$ python3 -q
>>> import numpy as np
>>> from numpy import linalg as LA
>>> np.set_printoptions(suppress=True, linewidth=160)
>>> def tidy(a):
...     return np.round(a, 2) + 0
... 
>>> m1 = np.load("m.npy")
>>> print(m1)
[[2 3]
 [4 5]]
>>> rng = np.random.default_rng(5)
>>> z = rng.permutation(2)
>>> B = m1[:, z] * rng.choice([-1, 1], 2)
>>> B
array([[ 3, -2],
       [ 5, -4]])
>>> left, _, vt = LA.svd(m1.T @ B)
>>> z
array([1, 0])
>>> tidy(LA.lstsq(m1, B)[0])
array([[ 0., -1.],
       [ 1.,  0.]])
>>> left, sig, vt = LA.svd(m1)
>>> np.argmax(sig[:-1] / (sig[1:] + 1e-6)) + 1
np.int64(1)
>>> tidy(sig)
array([7.34, 0.27])
>>> B = left[:, :1] @ np.diag(sig[:1]) @ vt[:1]
>>> tidy(np.abs(m1 - B).max())
np.float64(0.19)
>>> tidy(LA.norm(m1, axis=0))
array([4.47, 5.83])
>>> print(LA.norm(m1, axis=1).argmax())
1
>>> tidy(LA.norm(m1, "nuc"))
np.float64(7.62)
>>> tidy(LA.norm(m1, 1)), tidy(LA.norm(m1, np.inf))
(np.float64(8.0), np.float64(9.0))
>>> tidy(LA.norm(m1) ** 2 / LA.norm(m1, 2) ** 2)
np.float64(1.0)
>>> print(tidy(LA.norm(m1[1], 1)), tidy(LA.norm(m1[1], np.inf)))
9.0 5.0
>>> m1[1] @ m1[0]
np.int64(23)
>>> print(tidy(np.abs(LA.svd(m1)[2][-1])))
[0.79 0.61]
>>> LA.cond(m1) > 100
np.False_
